In [1]: import numpy as np

In [2]: from numpy import linalg as LA

In [3]: np.set_printoptions(suppress=True, linewidth=200)

In [4]: data = np.loadtxt("w.csv", delimiter=",")

In [5]: print(data)
[[ -9.9 -17.8 -27.8]
 [ -9.6 -16.8 -26.6]
 [ -8.8 -14.6 -24. ]
 [ -5.1  -5.3 -12.6]
 [ -3.3  -1.8  -8. ]
 [ -3.3  -1.8  -7.9]
 [ -3.1  -1.5  -7.5]
 [ -1.1   0.9  -3.1]
 [ -0.2   1.1  -1.4]
 [  0.1   0.6  -0.5]
 [  0.1   0.5  -0.3]
 [  0.    0.1  -0.1]
 [  0.    0.1   0. ]
 [  0.   -0.1   0. ]
 [ -0.3  -0.6   0.4]
 [ -0.5  -0.8   0.6]
 [ -0.6  -0.8   0.7]
 [ -0.7  -0.9   0.8]
 [ -1.6  -1.2   1.7]
 [ -1.6  -1.2   1.8]
 [ -1.9  -1.1   2.1]
 [ -2.   -1.1   2.2]
 [ -3.5  -0.4   4.2]
 [ -4.6   0.5   5.9]
 [ -5.8   1.9   8. ]
 [-11.7  12.6  21.7]
 [-11.8  12.7  21.9]]

In [6]: ang = np.radians(120)

In [7]: R = np.eye(3)

In [8]: R[2, 2] = R[0, 0] = np.cos(ang)

In [9]: R[2, 0], R[0, 2] = -np.sin(ang), np.sin(ang)

In [10]: R.round(1)
Out[10]: 
array([[-0.5,  0. ,  0.9],
       [ 0. ,  1. ,  0. ],
       [-0.9,  0. , -0.5]])

In [11]: B = data @ R.T

In [12]: np.allclose(LA.norm(data, axis=1), LA.norm(B, axis=1))
Out[12]: True

In [13]: np.round(np.abs(B - data).max(axis=0), 1)
Out[13]: array([36.7,  0. , 50.3])

In [14]: np.allclose(data @ data.T, B @ B.T)
Out[14]: True

In [15]: (R != 0).astype(int)
Out[15]: 
array([[1, 0, 1],
       [0, 1, 0],
       [1, 0, 1]])

In [16]: (LA.matrix_power((R != 0) + (R.T != 0) + np.eye(3), 3) > 0).astype(int)
Out[16]: 
array([[1, 0, 1],
       [0, 1, 0],
       [1, 0, 1]])

In [17]: print(np.round(R @ R, 1))
[[-0.5  0.  -0.9]
 [ 0.   1.   0. ]
 [ 0.9  0.  -0.5]]

In [18]: np.round(np.sort(LA.eigvals(R).real), 1)
Out[18]: array([-0.5, -0.5,  1. ])
